% ipython --no-banner

In [1]: import numpy as np

In [2]: from numpy import linalg as LA

In [3]: np.set_printoptions(precision=2, suppress=True, linewidth=140)

In [4]: def rnd(a):
   ...:     return np.round(a, 2) + 0
   ...: 

In [5]: X = np.maximum(np.array([[4, 2, 2],
   ...:     [2, 3, 4],
   ...:     [4, 5, 3],
   ...:     [5, 4, 4],
   ...:     [2, 1, 4],
   ...:     [5, 4, 2],
   ...:     [0, 3, 5],
   ...:     [1, 3, 2],
   ...:     [4, 5, 0],
   ...:     [1, 2, 3],
   ...:     [1, 5, 0],
   ...:     [4, 3, 3],
   ...:     [4, 0, 3],
   ...:     [0, 2, 5],
   ...:     [0, 1, 0],
   ...:     [5, 4, 4],
   ...:     [5, 1, 5],
   ...:     [2, 3, 3],
   ...:     [1, 0, 5]]) @ np.array([[1, 2, 2, 1], [0, 2, 0, 1], [2, 0, 1, 1]]) + np.array([2, 2, 1, 0]), 0)

In [6]: X
Out[6]: 
array([[10, 14, 11,  8],
       [12, 12,  9,  9],
       [12, 20, 12, 12],
       [15, 20, 15, 13],
       [12,  8,  9,  7],
       [11, 20, 13, 11],
       [12,  8,  6,  8],
       [ 7, 10,  5,  6],
       [ 6, 20,  9,  9],
       [ 9,  8,  6,  6],
       [ 3, 14,  3,  6],
       [12, 16, 12, 10],
       [12, 10, 12,  7],
       [12,  6,  6,  7],
       [ 2,  4,  1,  1],
       [15, 20, 15, 13],
       [17, 14, 16, 11],
       [10, 12,  8,  8],
       [13,  4,  8,  6]])

In [7]: # row 15 repeats row 3

In [8]: cent = X[[14, 1]].astype(float)

In [9]: for _ in range(6):
   ...:     z = LA.norm(X[:, None] - cent, axis=-1).argmin(axis=1)
   ...:     cent = np.array([X[z == j].mean(axis=0) for j in range(2)])
   ...: 

In [10]: z
Out[10]: array([1, 1, 1, 1, 0, 1, 0, 0, 1, 0, 0, 1, 1, 0, 0, 1, 1, 0, 0])

In [11]: np.abs(cent[1] - cent[0]).argmax()
Out[11]: np.int64(1)

In [12]: rnd(cent[1] - cent[0])
Out[12]: array([3.31, 8.38, 6.62, 4.19])

In [13]: np.bincount(z)
Out[13]: array([ 9, 10])

In [14]: rnd(cent)
Out[14]: 
array([[ 8.89,  8.22,  5.78,  6.11],
       [12.2 , 16.6 , 12.4 , 10.3 ]])

In [15]: W0 = np.load("a.npy")

In [16]: W0
Out[16]: 
array([[ 2, -2, -1,  1],
       [-2,  2, -2, -1],
       [-1, -2,  2, -2],
       [ 1, -1, -2,  2]])

In [17]: # equal to its transpose

In [18]: rnd(LA.det(W0.T))
Out[18]: np.float64(-27.0)

In [19]: rnd(LA.det(2 * W0)), rnd(LA.det(W0))
Out[19]: (np.float64(-432.0), np.float64(-27.0))

In [20]: A = np.load("mat.npy")

In [21]: A
Out[21]: 
array([[-1, -1, -1, -1],
       [-1, -2, -2, -2],
       [-1, -2, -3, -3],
       [-1, -2, -3, -4]])

In [22]: # symmetric

In [23]: B = np.array([[1, 2, 3], [1, 2, 0], [3, 1, 2], [2, 0, 3]])

In [24]: np.vstack([A, B.T]).shape
Out[24]: (7, 4)

In [25]: np.einsum("ij->j", A)
Out[25]: array([ -4,  -7,  -9, -10])

In [26]: u = np.array([-2, -1, 3, -2])

In [27]: B = A + np.outer(u, np.eye(4)[1])

In [28]: B
Out[28]: 
array([[-1., -3., -1., -1.],
       [-1., -3., -2., -2.],
       [-1.,  1., -3., -3.],
       [-1., -4., -3., -4.]])

In [29]: B = A / LA.norm(A, axis=1, keepdims=True)

In [30]: G = B @ B.T

In [31]: rnd(LA.norm(B, axis=1))
Out[31]: array([1., 1., 1., 1.])

In [32]: (G - 2 * np.eye(4)).round(6).argmax(axis=1)
Out[32]: array([1, 2, 3, 2])

In [33]: rnd(np.degrees(np.arccos(np.clip(G[3, 2], -1, 1))))
Out[33]: np.float64(8.19)

In [34]: (np.abs(G) > 0.9).astype(int)
Out[34]: 
array([[1, 1, 1, 1],
       [1, 1, 1, 1],
       [1, 1, 1, 1],
       [1, 1, 1, 1]])

In [35]: np.argwhere(np.triu(np.abs(G) > 0.95, 1))
Out[35]: 
array([[0, 1],
       [1, 2],
       [1, 3],
       [2, 3]])

In [36]: m1 = np.load("m.npy")

In [37]: m1
Out[37]: 
array([[-1, -2, -1,  0],
       [ 0,  0,  0,  0],
       [ 1,  2,  1,  0],
       [ 1,  2,  1,  0]])

In [38]: # looks like rank 1

In [39]: rnd(np.trace(LA.pinv(m1) @ m1))
Out[39]: np.float64(1.0)

In [40]: np.allclose(m1[:-1].T @ LA.lstsq(m1[:-1].T, m1[-1])[0], m1[-1])
Out[40]: True

In [41]: np.unique(m1.round(6), axis=0).shape
Out[41]: (3, 4)

In [42]: rnd(m1 @ LA.pinv(m1) @ m1)
Out[42]: 
array([[-1., -2., -1.,  0.],
       [ 0.,  0.,  0.,  0.],
       [ 1.,  2.,  1.,  0.],
       [ 1.,  2.,  1.,  0.]])

In [43]: feats = np.array([[-2, 1, 0, 0, 0, 0],
    ...:     [2, -1, 0, 0, 0, 0],
    ...:     [-1, 0, 0, 0, 0, 0],
    ...:     [0, 0, -2, 1, 0, 0],
    ...:     [0, 0, 2, -1, 0, 0],
    ...:     [0, 0, -1, 0, 0, 0],
    ...:     [0, 0, 0, 0, -2, 1],
    ...:     [0, 0, 0, 0, 2, -1],
    ...:     [0, 0, 0, 0, -1, 0]])

In [44]: feats
Out[44]: 
array([[-2,  1,  0,  0,  0,  0],
       [ 2, -1,  0,  0,  0,  0],
       [-1,  0,  0,  0,  0,  0],
       [ 0,  0, -2,  1,  0,  0],
       [ 0,  0,  2, -1,  0,  0],
       [ 0,  0, -1,  0,  0,  0],
       [ 0,  0,  0,  0, -2,  1],
       [ 0,  0,  0,  0,  2, -1],
       [ 0,  0,  0,  0, -1,  0]])

In [45]: Uu, sv, Vt = LA.svd(feats, full_matrices=False)

In [46]: rnd(Vt @ Vt.T)
Out[46]: 
array([[1., 0., 0., 0., 0., 0.],
       [0., 1., 0., 0., 0., 0.],
       [0., 0., 1., 0., 0., 0.],
       [0., 0., 0., 1., 0., 0.],
       [0., 0., 0., 0., 1., 0.],
       [0., 0., 0., 0., 0., 1.]])

In [47]: rnd(sv)
Out[47]: array([3.29, 3.29, 3.29, 0.43, 0.43, 0.43])

In [48]: rnd(Uu.T @ Uu)
Out[48]: 
array([[1., 0., 0., 0., 0., 0.],
       [0., 1., 0., 0., 0., 0.],
       [0., 0., 1., 0., 0., 0.],
       [0., 0., 0., 1., 0., 0.],
       [0., 0., 0., 0., 1., 0.],
       [0., 0., 0., 0., 0., 1.]])

In [49]: proj = feats @ LA.solve(feats.T @ feats, feats.T)

In [50]: np.allclose(proj @ proj, proj)
Out[50]: True

In [51]: rnd(np.diag(proj))
Out[51]: array([0.5, 0.5, 1. , 0.5, 0.5, 1. , 0.5, 0.5, 1. ])

In [52]: rnd(proj @ feats[:, 0])
Out[52]: array([-2.,  2., -1.,  0.,  0.,  0.,  0.,  0.,  0.])

In [53]: B = feats / np.sqrt((feats ** 2).mean(axis=1, keepdims=True))

In [54]: rnd(B[1])
Out[54]: array([ 2.19, -1.1 ,  0.  ,  0.  ,  0.  ,  0.  ])

In [55]: rnd(feats - feats.mean(axis=1, keepdims=True))
Out[55]: 
array([[-1.83,  1.17,  0.17,  0.17,  0.17,  0.17],
       [ 1.83, -1.17, -0.17, -0.17, -0.17, -0.17],
       [-0.83,  0.17,  0.17,  0.17,  0.17,  0.17],
       [ 0.17,  0.17, -1.83,  1.17,  0.17,  0.17],
       [-0.17, -0.17,  1.83, -1.17, -0.17, -0.17],
       [ 0.17,  0.17, -0.83,  0.17,  0.17,  0.17],
       [ 0.17,  0.17,  0.17,  0.17, -1.83,  1.17],
       [-0.17, -0.17, -0.17, -0.17,  1.83, -1.17],
       [ 0.17,  0.17,  0.17,  0.17, -0.83,  0.17]])

In [56]: B = np.c_[feats[:, :5] @ np.array([[-5, 0, 0, -4, -5],
    ...:     [7, -4, -8, 6, 4],
    ...:     [-6, 3, 5, -7, 8],
    ...:     [5, -1, 2, -1, -4],
    ...:     [-7, -2, -7, -8, -1]]), np.array([1, 0, 1, 3, 0, 2, 1, 2, 1])]

In [57]: B
Out[57]: 
array([[ 17,  -4,  -8,  14,  14,   1],
       [-17,   4,   8, -14, -14,   0],
       [  5,   0,   0,   4,   5,   1],
       [ 17,  -7,  -8,  13, -20,   3],
       [-17,   7,   8, -13,  20,   0],
       [  6,  -3,  -5,   7,  -8,   2],
       [ 14,   4,  14,  16,   2,   1],
       [-14,  -4, -14, -16,  -2,   2],
       [  7,   2,   7,   8,   1,   1]])

In [58]: LA.matrix_rank(B)
Out[58]: np.int64(6)

In [59]: rnd(LA.norm(LA.qr(feats)[0].T @ B, axis=0) ** 2 / ((B ** 2).sum(axis=0) + 1e-12))
Out[59]: array([1.  , 1.  , 1.  , 1.  , 1.  , 0.55])

In [60]: rnd(LA.norm(B - feats @ LA.lstsq(feats, B)[0], axis=0))
Out[60]: array([0.  , 0.  , 0.  , 0.  , 0.  , 3.08])

In [61]: rnd(LA.lstsq(feats, B[:, 0])[0])
Out[61]: array([-5.,  7., -6.,  5., -7.,  0.])

In [62]: blk = np.stack([feats, 2 * feats, feats[::-1]])

In [63]: rnd(LA.norm(blk, axis=(1, 2)))
Out[63]: array([ 5.74, 11.49,  5.74])

In [64]: LA.matrix_rank(blk.reshape(3, -1))
Out[64]: np.int64(2)

In [65]: K = np.loadtxt("x.csv", delimiter=",")

In [66]: rnd(K)
Out[66]: 
array([[-2.28,  7.35, -0.73,  6.34],
       [-3.01,  9.36, -1.7 , -0.61],
       [ 1.58, -5.24,  0.18, -8.37],
       [-3.01,  9.32, -1.73, -1.03],
       [-2.6 ,  8.29, -1.03,  4.83],
       [-2.77,  8.47, -1.85, -4.14],
       [ 2.91, -8.96,  1.82,  2.81],
       [-0.88,  2.38, -1.26, -9.59],
       [ 0.94, -3.28, -0.25, -9.39],
       [-0.55,  2.07,  0.5 ,  9.76],
       [ 1.26, -3.59,  1.44,  9.14],
       [-2.65,  8.44, -1.08,  4.54],
       [-2.99,  9.26, -1.76, -1.49]])

In [67]: Uu, sv, Vt = LA.svd(K)

In [68]: V = Vt[:(sv > 1e-8).sum()]

In [69]: rng = np.random.default_rng(7674)

In [70]: x = K[0] + -2 * K[9] + rng.integers(2) * np.eye(4)[1]

In [71]: rnd(x)
Out[71]: array([ -1.19,   4.22,  -1.73, -13.17])

In [72]: np.allclose(V.T @ V @ x, x)
Out[72]: False

In [73]: rnd(V.T @ V)
Out[73]: 
array([[ 0.09, -0.28,  0.05,  0.01],
       [-0.28,  0.88, -0.15,  0.02],
       [ 0.05, -0.15,  0.03,  0.08],
       [ 0.01,  0.02,  0.08,  0.99]])

In [74]: rnd(np.diag(V.T @ V))
Out[74]: array([0.09, 0.88, 0.03, 0.99])

In [75]: LA.cond(K) > 100
Out[75]: np.True_

In [76]: rnd(LA.norm(K, 2) / LA.norm(K))
Out[76]: np.float64(0.77)

In [77]: np.argsort(-LA.norm(K, axis=0).round(6), kind="stable")[:3]
Out[77]: array([1, 3, 0])

In [78]: LA.matrix_rank(K, rtol=0.1)
Out[78]: np.int64(2)

In [79]: [round(float(x), 2) for x in LA.svd(K, compute_uv=False)[:3]]
Out[79]: [27.85, 22.9, 0.0]
